$ python -q
>>> import numpy as np
>>> import numpy.linalg as la
>>> np.set_printoptions(precision=2, suppress=True, linewidth=120)
>>> def rd(a):
...     return np.round(a, 2) + 0
... 
>>> arr = np.array([[-0.59, -0.78, 2.14, -0.07, -0.97, 0.29, 0.63, -0.06, -0.46],
...     [-0.74, 0.28, -0.27, -0.25, -0.15, -0.29, -0.36, -0.09, -0.11],
...     [-3.62, 2.2, -3.27, -1.33, -0.03, -1.85, -2.52, -0.45, -0.23],
...     [-1.79, 0.02, 0.89, -0.52, -0.92, -0.36, -0.27, -0.21, -0.51]])
>>> arr
array([[-0.59, -0.78,  2.14, -0.07, -0.97,  0.29,  0.63, -0.06, -0.46],
       [-0.74,  0.28, -0.27, -0.25, -0.15, -0.29, -0.36, -0.09, -0.11],
       [-3.62,  2.2 , -3.27, -1.33, -0.03, -1.85, -2.52, -0.45, -0.23],
       [-1.79,  0.02,  0.89, -0.52, -0.92, -0.36, -0.27, -0.21, -0.51]])
>>> # rank 2
>>> U, s, vt = la.svd(arr)
>>> V = vt[:(s > 1e-8).sum()]
>>> rng = np.random.default_rng(455464)
>>> x = arr[1] + 2 * arr[3] + rng.integers(2) * np.eye(9)[4]
>>> rd(x)
array([-4.32,  0.32,  1.51, -1.29, -0.99, -1.01, -0.9 , -0.51, -1.13])
>>> rd(np.diag(V.T @ V))
array([0.66, 0.14, 0.66, 0.07, 0.18, 0.09, 0.16, 0.01, 0.05])
>>> la.matrix_rank(np.vstack([arr, x]))
np.int64(3)
>>> rd(V.T @ V)
array([[ 0.66, -0.12, -0.07,  0.21,  0.25,  0.19,  0.2 ,  0.08,  0.15],
       [-0.12,  0.14, -0.26, -0.05,  0.06, -0.09, -0.14, -0.02,  0.02],
       [-0.07, -0.26,  0.66,  0.01, -0.26,  0.12,  0.23, -0.01, -0.12],
       [ 0.21, -0.05,  0.01,  0.07,  0.06,  0.07,  0.08,  0.02,  0.04],
       [ 0.25,  0.06, -0.26,  0.06,  0.18,  0.02, -0.02,  0.03,  0.09],
       [ 0.19, -0.09,  0.12,  0.07,  0.02,  0.09,  0.11,  0.02,  0.02],
       [ 0.2 , -0.14,  0.23,  0.08, -0.02,  0.11,  0.16,  0.03,  0.  ],
       [ 0.08, -0.02, -0.01,  0.02,  0.03,  0.02,  0.03,  0.01,  0.02],
       [ 0.15,  0.02, -0.12,  0.04,  0.09,  0.02,  0.  ,  0.02,  0.05]])
